In [1]: import numpy as np

In [2]: import numpy.linalg as la

In [3]: np.set_printoptions(suppress=True, linewidth=160)

In [4]: def tidy(a):
   ...:     return np.round(a, 1) + 0
   ...: 

In [5]: J = np.loadtxt("block4.csv", delimiter=",")

In [6]: print(tidy(J))
[[0.4 0.2 0.2 0.  0.2]
 [0.3 0.4 0.1 0.1 0. ]
 [0.2 0.2 0.4 0.1 0. ]
 [0.2 0.1 0.2 0.2 0.1]
 [0.2 0.3 0.2 0.  0.3]]

In [7]: # rows sum to 1

In [8]: print(tidy(la.matrix_power(J, 2)))
[[0.3 0.3 0.2 0.1 0.1]
 [0.3 0.3 0.2 0.1 0.1]
 [0.3 0.3 0.3 0.1 0.1]
 [0.3 0.2 0.2 0.1 0.1]
 [0.3 0.3 0.2 0.1 0.1]]

In [9]: print(np.allclose(J @ J.T, J.T @ J))
False

In [10]: print(tidy(np.trace(J)))
1.8

In [11]: print(tidy(np.abs(la.eigvals(J)).max()))
1.0

In [12]: f, v = J[2], J[1]

In [13]: print(tidy(f @ v))
0.2

In [14]: p = (f @ v) / (f @ f) * f

In [15]: print((v - p) @ f)
0.0

In [16]: print(la.matrix_rank(np.outer(f, v)))
1

In [17]: mat = np.load("sample2.npy")

In [18]: print(mat)
[[-0.3  0.9  1.8 -0.9 -1.8  0.7]
 [ 0.6  0.5 -0.3 -2.6 -1.2 -0.1]
 [-1.1  0.3 -0.3 -1.3  2.   1.3]
 [-2.1  0.8 -1.9  0.  -0.4  0.5]
 [ 1.1  1.7  2.1 -0.9  0.2  0.3]
 [-0.1  0.6 -2.5 -1.6  0.3 -0.2]
 [-1.3 -1.3 -1.7 -0.4 -1.5 -0.6]
 [-0.4  0.3 -2.1  0.3 -2.1  0.1]
 [ 0.5 -2.1  0.1 -1.6  1.4 -0.1]
 [ 2.  -0.9  1.9  0.1 -0.3 -0.8]
 [-0.7  1.1  0.2 -1.1  1.9  1.6]
 [ 0.1 -1.1  1.1  1.2  0.7  2.2]
 [-0.3 -0.6 -0.4 -2.2 -1.6 -1. ]
 [-0.1 -0.6 -0.2 -0.4 -0.2 -2.9]
 [ 0.1 -0.8 -0.6 -2.2 -1.7 -0.3]
 [-1.2  1.  -0.4 -0.3 -2.4 -0.7]
 [ 0.7  0.7  0.7  0.5  2.  -1.8]
 [ 0.2  2.2 -1.7 -0.4 -0.2 -1.1]
 [-0.7  2.2 -1.3  0.5 -1.3  0. ]
 [ 1.9 -0.3 -2.1 -0.8 -0.4 -0.5]
 [-1.4  1.2 -0.8  2.1  0.4 -0.6]]

In [19]: lab = mat[:, 2] > np.median(mat[:, 2])

In [20]: f = mat[lab].mean(axis=0) - mat[~lab].mean(axis=0)

In [21]: print(tidy((((mat - mat.mean(axis=0)) @ f > 0) == lab).mean()))
0.9

In [22]: print(lab.astype(int))
[1 1 1 0 1 0 0 0 1 1 1 1 0 1 0 0 1 0 0 0 0]

In [23]: print(tidy(f))
[ 0.8 -0.4  2.1 -0.2  1.5  0.4]

In [24]: Ac = mat - mat.mean(axis=0)

In [25]: left, sigma, VT = la.svd(Ac, full_matrices=False)

In [26]: print(np.abs(left[:, 0]).argmax())
11

In [27]: print(tidy(np.abs(VT[-1])))
[0.8 0.  0.4 0.3 0.1 0.4]

In [28]: print(tidy(sigma ** 2 / (sigma ** 2).sum()))
[0.3 0.2 0.2 0.1 0.1 0.1]

In [29]: cent = mat[[1, 6]].astype(float)

In [30]: for _ in range(4):
    ...:     lab = la.norm(mat[:, None] - cent, axis=-1).argmin(axis=1)
    ...:     cent = np.array([mat[lab == j].mean(axis=0) for j in range(2)])
    ...: 

In [31]: print(lab)
[0 0 0 1 0 1 1 1 0 0 0 0 0 0 0 1 0 1 1 0 1]

In [32]: print(np.abs(cent[1] - cent[0]).argmax())
2

In [33]: print(np.bincount(lab))
[13  8]

In [34]: print(tidy(cent[1] - cent[0]))
[-1.2  1.  -1.9  1.  -1.  -0.2]

In [35]: dist = la.norm(mat[:, None] - mat[None], axis=-1)

In [36]: print((dist + 1e9 * np.eye(21)).round(6).argmin(axis=1))
[ 4 14 10 18  0 17  7  6  2  4  2 10 14 12 12 18 13 18 17  5 18]

In [37]: print(dist[12].round(6).argsort(kind="stable")[:4])
[12 14  1  6]

In [38]: print(tidy(dist[:5, :5]))
[[0.  3.  4.5 4.4 2.6]
 [3.  0.  4.1 4.2 3.5]
 [4.5 4.1 0.  3.4 4.1]
 [4.4 4.2 3.4 0.  5.3]
 [2.6 3.5 4.1 5.3 0. ]]

In [39]: print(la.matrix_rank(dist ** 2))
8

In [40]: print(np.flatnonzero(dist[12] < dist.mean() / 2))
[ 1 12 14]
